$ python -q
>>> import numpy as np
>>> from numpy import linalg as LA
>>> np.set_printoptions(precision=2, suppress=True, linewidth=160)
>>> data = np.load("run9.npy")
>>> data
array([[-0.78,  5.01, 11.65],
       [-1.01,  4.68, 10.87],
       [-1.1 ,  4.54, 10.56],
       [-1.43,  3.98,  9.28],
       [-1.7 ,  3.45,  8.1 ],
       [-2.02,  2.49,  6.04],
       [-2.06,  1.24,  3.49],
       [-2.06,  1.23,  3.46],
       [-1.19,  0.03,  0.96],
       [-0.77, -0.11,  0.5 ],
       [-0.42, -0.12,  0.24],
       [-0.36, -0.11,  0.2 ],
       [-0.09, -0.04,  0.05],
       [ 0.25,  0.17, -0.12],
       [ 0.48,  0.47, -0.23],
       [ 0.61,  0.87, -0.34],
       [-1.78,  5.19, -2.11],
       [-7.23,  9.5 , -5.51]])
>>> Xc = data - data.mean(axis=0)
>>> left, s, Vh = LA.svd(Xc, full_matrices=False)
>>> np.round(Xc.mean(axis=0), 2) + 0
array([0., 0., 0.])
>>> LA.matrix_rank(Xc)
np.int64(3)
>>> np.searchsorted(np.cumsum(s ** 2) / (s ** 2).sum(), 0.9) + 1
np.int64(2)
>>> np.abs(left[:, 0]).argmax()
np.int64(0)
>>> Xc = (data - data.mean(axis=0)) / data.std(axis=0)
>>> np.argwhere(np.abs(Xc) > 2)
array([[17,  0],
       [17,  1]])
>>> Xc.std(axis=0)
array([1., 1., 1.])
>>> c = LA.lstsq(np.delete(Xc, 0, axis=1), Xc[:, 0])[0]
>>> np.abs(c).argmax()
np.int64(0)
>>> c
array([-0.82,  0.36])
>>> round(float(1 - np.var(Xc[:, 0] - np.delete(Xc, 0, axis=1) @ c)), 2)
0.69
>>> other = np.c_[data[:, :2] @ np.array([[-1, -2], [2, 0]]), np.array([5, 0, 1, 5, 2, 5, 0, 3, 1, 0, 5, 1, 5, 4, 5, 0, 2, 4])]
>>> other
array([[10.8 ,  1.56,  5.  ],
       [10.37,  2.02,  0.  ],
       [10.18,  2.2 ,  1.  ],
       [ 9.39,  2.86,  5.  ],
       [ 8.6 ,  3.4 ,  2.  ],
       [ 7.  ,  4.04,  5.  ],
       [ 4.54,  4.12,  0.  ],
       [ 4.52,  4.12,  3.  ],
       [ 1.25,  2.38,  1.  ],
       [ 0.55,  1.54,  0.  ],
       [ 0.18,  0.84,  5.  ],
       [ 0.14,  0.72,  1.  ],
       [ 0.01,  0.18,  5.  ],
       [ 0.09, -0.5 ,  4.  ],
       [ 0.46, -0.96,  5.  ],
       [ 1.13, -1.22,  0.  ],
       [12.16,  3.56,  2.  ],
       [26.23, 14.46,  4.  ]])
>>> np.round(LA.norm(other - data @ LA.lstsq(data, other)[0], axis=0), 2) + 0
array([ 0.  ,  0.  , 11.22])
>>> LA.matrix_rank(np.c_[data, other])
np.int64(4)
>>> LA.matrix_rank(other)
np.int64(3)
